% ipython --no-banner

In [1]: import numpy as np

In [2]: np.set_printoptions(precision=2, suppress=True, linewidth=140)

In [3]: F = np.loadtxt("run11.csv", delimiter=",")

In [4]: F
Out[4]: 
array([[-0.43,  0.04, -0.75, -0.12,  0.49],
       [-0.37, -0.8 ,  0.07, -0.41, -0.24],
       [-0.13, -0.27, -0.32,  0.81, -0.39],
       [ 0.17,  0.29, -0.48, -0.4 , -0.7 ],
       [ 0.8 , -0.45, -0.32, -0.03,  0.24]])

In [5]: rng = np.random.default_rng(6125)

In [6]: labels = rng.permutation(5)

In [7]: M2 = F[:, labels] * rng.choice([-1, 1], 5)

In [8]: M2
Out[8]: 
array([[ 0.04,  0.49, -0.43,  0.12, -0.75],
       [-0.8 , -0.24, -0.37,  0.41,  0.07],
       [-0.27, -0.39, -0.13, -0.81, -0.32],
       [ 0.29, -0.7 ,  0.17,  0.4 , -0.48],
       [-0.45,  0.24,  0.8 ,  0.03, -0.32]])

In [9]: left, _, Vt = np.linalg.svd(F.T @ M2)

In [10]: np.round(np.linalg.lstsq(F, M2)[0], 2) + 0
Out[10]: 
array([[ 0.,  0.,  1.,  0.,  0.],
       [ 1.,  0.,  0.,  0.,  0.],
       [ 0.,  0.,  0.,  0.,  1.],
       [ 0.,  0.,  0., -1.,  0.],
       [ 0.,  1.,  0.,  0.,  0.]])

In [11]: f = np.array([-1, 0])

In [12]: np.array([np.convolve(row, f, "same") for row in F])
Out[12]: 
array([[ 0.43, -0.04,  0.75,  0.12, -0.49],
       [ 0.37,  0.8 , -0.07,  0.41,  0.24],
       [ 0.13,  0.27,  0.32, -0.81,  0.39],
       [-0.17, -0.29,  0.48,  0.4 ,  0.7 ],
       [-0.8 ,  0.45,  0.32,  0.03, -0.24]])

In [13]: np.convolve(F[1], f)
Out[13]: array([ 0.37,  0.8 , -0.07,  0.41,  0.24,  0.  ])

In [14]: np.cross(F[1, :3], F[2, :3])
Out[14]: array([ 0.28, -0.13, -0.01])

In [15]: np.polyval(f, F[1])
Out[15]: array([ 0.37,  0.8 , -0.07,  0.41,  0.24])
